% ipython --no-banner

In [1]: import numpy as np

In [2]: from numpy import linalg as LA

In [3]: np.set_printoptions(precision=1, suppress=True, linewidth=160)

In [4]: rng = np.random.default_rng(34)

In [5]: t = np.sort(rng.uniform(-2, 2, 27))

In [6]: W0 = np.c_[t, t ** 2, t ** 3] @ np.array([[0, 1, 0, 1, 4], [5, 0, 1, 2, 1], [5, 3, 2, 2, 0]])

In [7]: print(W0.round(1) + 0)
[[-19.4 -25.4 -11.7  -9.7  -4. ]
 [-18.7 -24.8 -11.4  -9.5  -4. ]
 [ -8.5 -14.7  -6.1  -5.   -3.9]
 [ -6.3 -12.4  -4.9  -4.   -3.8]
 [ -2.4  -7.7  -2.6  -2.2  -3.5]
 [ -0.2  -4.3  -1.1  -1.1  -3.1]
 [  0.5  -2.7  -0.5  -0.6  -2.7]
 [  0.7  -2.   -0.3  -0.5  -2.4]
 [  0.6  -0.7   0.   -0.2  -1.6]
 [  0.   -0.1   0.   -0.1  -0.3]
 [  0.    0.1   0.    0.1   0.3]
 [  2.    0.9   0.5   1.3   2.3]
 [  2.9   1.3   0.8   1.8   2.8]
 [  4.    1.7   1.1   2.3   3.2]
 [  4.3   1.8   1.2   2.4   3.3]
 [  7.4   3.    2.2   3.8   4.3]
 [ 11.1   4.5   3.4   5.5   5.3]
 [ 14.3   5.8   4.4   6.9   5.9]
 [ 26.9  11.1   8.6  12.2   8.1]
 [ 27.6  11.4   8.8  12.5   8.2]
 [ 29.3  12.1   9.4  13.2   8.4]
 [ 33.2  13.9  10.7  14.9   9. ]
 [ 35.7  15.   11.6  15.9   9.3]
 [ 35.8  15.   11.6  16.    9.3]
 [ 39.1  16.5  12.7  17.3   9.7]
 [ 49.2  21.1  16.2  21.6  10.9]
 [ 59.8  25.9  19.9  25.9  12. ]]

In [8]: print(round(LA.norm(W0, 2) / LA.norm(W0), 1))
1.0

In [9]: Xs = W0 - W0.mean(axis=0)

In [10]: Uu, s, VT = LA.svd(Xs, full_matrices=False)

In [11]: print(np.round(s ** 2 / (s ** 2).sum(), 1) + 0)
[1. 0. 0. 0. 0.]

In [12]: print(np.round((s ** 2).sum() ** 2 / (s ** 4).sum(), 1))
1.0

In [13]: print(LA.matrix_rank(Xs))
3

In [14]: Xs = W0 - W0.mean(axis=0)

In [15]: vecs = LA.svd(Xs)[2][:3]

In [16]: other = Xs - Xs @ vecs.T @ vecs

In [17]: print(np.round(other.std(axis=0), 1) + 0)
[0. 0. 0. 0. 0.]

In [18]: print((Xs @ vecs.T).std(axis=0))
[26.5  3.4  1.8]

In [19]: Uu, s, VT = LA.svd(W0)

In [20]: print(np.argmax(s[:-1] / (s[1:] + 1e-6)) + 1)
3

In [21]: print(s.round(1) + 0)
[155.1  26.5   9.5   0.    0. ]

In [22]: other = Uu[:, :3] @ np.diag(s[:3]) @ VT[:3]

In [23]: print(round(float(LA.norm(W0 - other) / LA.norm(W0)), 1))
0.0

In [24]: print(np.round(LA.norm(W0 - other, 2), 1), round(s[3], 1))
0.0 0.0

In [25]: print(LA.matrix_rank(W0, rtol=0.05))
3

In [26]: E = np.load("sample18.npy")

In [27]: print(E.round(1) + 0)
[[ 0.   0.  -0.1  0.   0.1 -0.1  0. ]
 [ 0.   0.   0.1  0.  -0.1  0.   0. ]
 [-0.1  0.1  0.4  0.2 -0.4  0.3  0. ]
 [ 0.   0.   0.2  0.1 -0.1  0.1  0. ]
 [ 0.1 -0.1 -0.4 -0.1  0.3 -0.2  0. ]
 [-0.1  0.   0.3  0.1 -0.2  0.2  0. ]
 [ 0.   0.   0.   0.   0.   0.   0. ]]

In [28]: # symmetric, so the eigenvalues are real

In [29]: rank = LA.matrix_rank(E)

In [30]: print(rank)
1

In [31]: ns = LA.svd(E)[2][rank:].T

In [32]: print(np.allclose(E @ ns, 0))
True

In [33]: print(LA.matrix_rank(E.T @ E), LA.matrix_rank(E @ E.T))
1 1

In [34]: print(np.unique(E.round(6), axis=0).shape)
(7, 7)

In [35]: print(np.abs(np.diag(LA.qr(E)[1])) > 1e-9)
[ True False False False False False False]

In [36]: print(LA.lstsq(E[:-1].T, E[-1])[2])
1

In [37]: arr = np.load("arr.npy")

In [38]: print(arr)
[[ 5.  1.  0.  0.]
 [ 0.  0.  2.  0.]
 [ 2.  3.  4.  0.]
 [ 0.  0.  0. -1.]]

In [39]: f = np.array([3, -1, -3, 1])

In [40]: other = arr + np.outer(f, np.eye(4)[0])

In [41]: print(LA.matrix_rank(other - arr))
1

In [42]: print(other)
[[ 8.  1.  0.  0.]
 [-1.  0.  2.  0.]
 [-1.  3.  4.  0.]
 [ 1.  0.  0. -1.]]

In [43]: print(round(LA.det(other) / LA.det(arr), 1), np.round(1 + LA.solve(arr, f)[0], 1))
1.8 1.8

In [44]: X = np.loadtxt("a.csv", delimiter=",")

In [45]: print(X)
[[-2. -3.  1.  3.  3.  1.]
 [ 1. -2. -3.  1.  3.  3.]
 [ 3.  1. -2. -3.  1.  3.]
 [ 3.  3.  1. -2. -3.  1.]
 [ 1.  3.  3.  1. -2. -3.]
 [-3.  1.  3.  3.  1. -2.]]

In [46]: t = np.radians(180)

In [47]: R = np.eye(6)

In [48]: R[1, 1] = R[2, 2] = np.cos(t)

In [49]: R[1, 2], R[2, 1] = -np.sin(t), np.sin(t)

In [50]: print(R.round(1) + 0)
[[ 1.  0.  0.  0.  0.  0.]
 [ 0. -1.  0.  0.  0.  0.]
 [ 0.  0. -1.  0.  0.  0.]
 [ 0.  0.  0.  1.  0.  0.]
 [ 0.  0.  0.  0.  1.  0.]
 [ 0.  0.  0.  0.  0.  1.]]

In [51]: other = X @ R.T

In [52]: print(round(float(LA.det(R)), 1), np.trace(R))
1.0 2.0

In [53]: print((X + X.T) / 2)
[[-2. -1.  2.  3.  2. -1.]
 [-1. -2. -1.  2.  3.  2.]
 [ 2. -1. -2. -1.  2.  3.]
 [ 3.  2. -1. -2. -1.  2.]
 [ 2.  3.  2. -1. -2. -1.]
 [-1.  2.  3.  2. -1. -2.]]

In [54]: print((X - X.T) / 2)
[[ 0. -2. -1.  0.  1.  2.]
 [ 2.  0. -2. -1.  0.  1.]
 [ 1.  2.  0. -2. -1.  0.]
 [ 0.  1.  2.  0. -2. -1.]
 [-1.  0.  1.  2.  0. -2.]
 [-2. -1.  0.  1.  2.  0.]]

In [55]: other = LA.inv(X)

In [56]: print(round(LA.cond(X), 1))
9.5

In [57]: print(round(LA.det(X) * LA.det(other), 1))
1.0

In [58]: print(other)
[[ 0.2  0.1  0.1 -0.1  0.4 -0.3]
 [-0.3  0.2  0.1  0.1 -0.1  0.4]
 [ 0.4 -0.3  0.2  0.1  0.1 -0.1]
 [-0.1  0.4 -0.3  0.2  0.1  0.1]
 [ 0.1 -0.1  0.4 -0.3  0.2  0.1]
 [ 0.1  0.1 -0.1  0.4 -0.3  0.2]]
